$ ipython --no-banner

In [1]: import numpy as np

In [2]: import numpy.linalg as la

In [3]: np.set_printoptions(precision=3, suppress=True, linewidth=100, legacy="1.25")

In [4]: def tidy(a):
   ...:     return np.round(a, 3) + 0
   ...: 

In [5]: K = np.array([[0, -1, 0, 0], [0, 0, 0, -3], [-2, 0, 0, 0], [0, 0, 4, 0]])

In [6]: G = K.T @ K

In [7]: np.allclose(G, G.T)
Out[7]: True

In [8]: np.diag(G)
Out[8]: array([ 4,  1, 16,  9])

In [9]: G
Out[9]: 
array([[ 4,  0,  0,  0],
       [ 0,  1,  0,  0],
       [ 0,  0, 16,  0],
       [ 0,  0,  0,  9]])

In [10]: (K @ K.T).shape
Out[10]: (4, 4)

In [11]: print(tidy(la.eigvalsh(G)[::-1]))
[16.  9.  4.  1.]

In [12]: u = np.array([-1, 6, -5, -8])

In [13]: A2 = K + np.outer(u, np.eye(4)[1])

In [14]: la.matrix_rank(la.inv(A2) - la.inv(K), tol=1e-8)
Out[14]: 1

In [15]: la.matrix_rank(A2 - K)
Out[15]: 1

In [16]: A2
Out[16]: 
array([[ 0., -2.,  0.,  0.],
       [ 0.,  6.,  0., -3.],
       [-2., -5.,  0.,  0.],
       [ 0., -8.,  4.,  0.]])

In [17]: np.allclose(A2 @ A2.T, A2.T @ A2)
Out[17]: False

In [18]: print(A2 @ A2)
[[  0. -12.   0.   6.]
 [  0.  60. -12. -18.]
 [  0. -26.   0.  15.]
 [ -8. -68.   0.  24.]]

In [19]: print(tidy(np.abs(la.eigvals(A2)).max()))
9.24

In [20]: A2.inv()
AttributeError: 'numpy.ndarray' object has no attribute 'inv'


In [21]: assert A2 == A2.T
ValueError: The truth value of an array with more than one element is ambiguous. Use a.any() or a.all()


In [22]: np.allclose(A2, A2.T)
Out[22]: False

In [23]: tidy(la.norm(K, axis=0))
Out[23]: array([2., 1., 4., 3.])

In [24]: tidy(la.pinv(K))
Out[24]: 
array([[ 0.   ,  0.   , -0.5  ,  0.   ],
       [-1.   ,  0.   ,  0.   ,  0.   ],
       [ 0.   ,  0.   ,  0.   ,  0.25 ],
       [ 0.   , -0.333,  0.   ,  0.   ]])

In [25]: K @ K.T
Out[25]: 
array([[ 1,  0,  0,  0],
       [ 0,  9,  0,  0],
       [ 0,  0,  4,  0],
       [ 0,  0,  0, 16]])

In [26]: tidy(la.svd(K, compute_uv=False))
Out[26]: array([4., 3., 2., 1.])

In [27]: x0 = np.array([4, 0, 8, 5])

In [28]: rhs = K @ x0

In [29]: b, lr = np.zeros(4), 1 / la.norm(K, 2) ** 2

In [30]: for i in range(25):
    ...:     b -= lr * K.T @ (K @ b - rhs)
    ...:     if i % 5 == 0: print(i, round(la.norm(K @ b - rhs), 3))
    ...: 
0 8.892
5 1.428
10 0.338
15 0.08
20 0.019

In [31]: tidy(la.cond(K))
Out[31]: 4.0

In [32]: A = np.loadtxt("block15.csv", delimiter=",")

In [33]: A
Out[33]: 
array([[ 0.021,  3.533,  1.749],
       [ 0.005,  0.525,  0.261],
       [-0.027, -2.005, -1.032],
       [ 0.02 ,  0.286,  0.165],
       [ 0.012, -0.202, -0.1  ],
       [ 0.029, -0.46 , -0.214],
       [-0.006,  0.892,  0.457],
       [ 0.005,  2.327,  1.151],
       [ 0.018,  0.397,  0.215],
       [ 0.011, -4.894, -2.455],
       [-0.009,  0.601,  0.311],
       [ 0.   ,  0.34 ,  0.156],
       [-0.027,  4.629,  2.276],
       [ 0.021,  0.298,  0.163],
       [ 0.004, -2.574, -1.351],
       [ 0.001, -1.011, -0.481],
       [-0.028, -0.667, -0.34 ],
       [ 0.011,  5.633,  2.794],
       [ 0.023, -3.085, -1.525],
       [-0.027,  1.268,  0.628],
       [ 0.008,  0.7  ,  0.37 ],
       [-0.008, -2.359, -1.162],
       [ 0.006,  0.3  ,  0.167],
       [ 0.008,  0.04 ,  0.042],
       [-0.015,  0.868,  0.431]])

In [34]: Xc = (A - A.mean(axis=0)) / A.std(axis=0)

In [35]: np.argwhere(np.abs(Xc) > 2)
Out[35]: 
array([[ 9,  1],
       [ 9,  2],
       [17,  1],
       [17,  2]])

In [36]: b = la.lstsq(np.delete(Xc, 1, axis=1), Xc[:, 1])[0]

In [37]: print(np.abs(b).argmax())
1

In [38]: tidy(b)
Out[38]: array([-0.007,  0.999])
